>>> import numpy as np
>>> import numpy.linalg as la
>>> np.set_printoptions(precision=2, suppress=True, linewidth=160, sign=" ")
>>> def rd(a):
...     return np.round(a, 2) + 0
... 
>>> arr = np.load("mat.npy")
>>> print(arr)
[[  0.86  -4.77  -8.15 -14.29 -15.66]
 [ -2.82   2.63   5.69  12.19  12.79]
 [ -2.11  -0.3    1.56   3.32   1.94]
 [ -7.    -2.88  -1.03   3.22  -2.02]]
>>> x0 = np.array([-1, -6, -8, 2, -4])
>>> print(rd(arr @ x0))
[127.02 -85.26  -9.69  47.04]
>>> print(rd((arr * x0).sum(axis=1)))
[127.02 -85.26  -9.69  47.04]
>>> print(rd(arr @ (2 * x0)))
[ 254.04 -170.52  -19.38   94.08]
>>> print(la.norm(arr @ x0) <= la.norm(arr, 2) * la.norm(x0) + 1e-9)
True
>>> print(np.sign((arr @ x0).round(6)))
[ 1. -1. -1.  1.]
>>> rng = np.random.default_rng(3922)
>>> out = arr + rng.integers(-2, 3, (4, 2)) @ rng.integers(-2, 3, (2, 5))
>>> print(rd(out))
[[  3.86  -0.77  -9.15 -14.29 -21.66]
 [ -2.82   2.63   5.69  12.19  12.79]
 [ -1.11   3.7    2.56   7.32  -0.06]
 [ -8.    -4.88  -1.03   2.22  -0.02]]
>>> print(out - arr)
[[ 3.  4. -1.  0. -6.]
 [ 0.  0.  0.  0.  0.]
 [ 1.  4.  1.  4. -2.]
 [-1. -2.  0. -1.  2.]]
>>> print(la.matrix_rank(out - arr, tol=1e-8))
2
>>> print(rd(la.svd(out - arr, compute_uv=False)))
[ 9.6   4.21  0.    0.  ]
>>> print(np.abs(out - arr).sum(axis=1))
[ 14.   0.  12.   6.]
>>> out = np.array([[1, 0], [1, 3]])
>>> F = np.block([[np.zeros((2, 2)), out], [out.T, np.zeros((2, 2))]])
>>> print(F)
[[ 0.  0.  1.  0.]
 [ 0.  0.  1.  3.]
 [ 1.  1.  0.  0.]
 [ 0.  3.  0.  0.]]
>>> ang = np.radians(72)
>>> R = np.eye(4)
>>> R[1, 1] = R[3, 3] = np.cos(ang)
>>> R[1, 3], R[3, 1] = -np.sin(ang), np.sin(ang)
>>> print(rd(R))
[[ 1.    0.    0.    0.  ]
 [ 0.    0.31  0.   -0.95]
 [ 0.    0.    1.    0.  ]
 [ 0.    0.95  0.    0.31]]
>>> out = F @ R.T
>>> print(rd(out))
[[ 0.    0.    1.    0.  ]
 [ 0.   -2.85  1.    0.93]
 [ 1.    0.31  0.    0.95]
 [ 0.    0.93  0.    2.85]]
>>> print(np.allclose(F @ F.T, out @ out.T))
True
>>> print(rd(np.abs(out - F).max(axis=0)))
[ 0.    2.85  0.    2.85]
>>> print(np.allclose(la.norm(F, axis=1), la.norm(out, axis=1)))
True
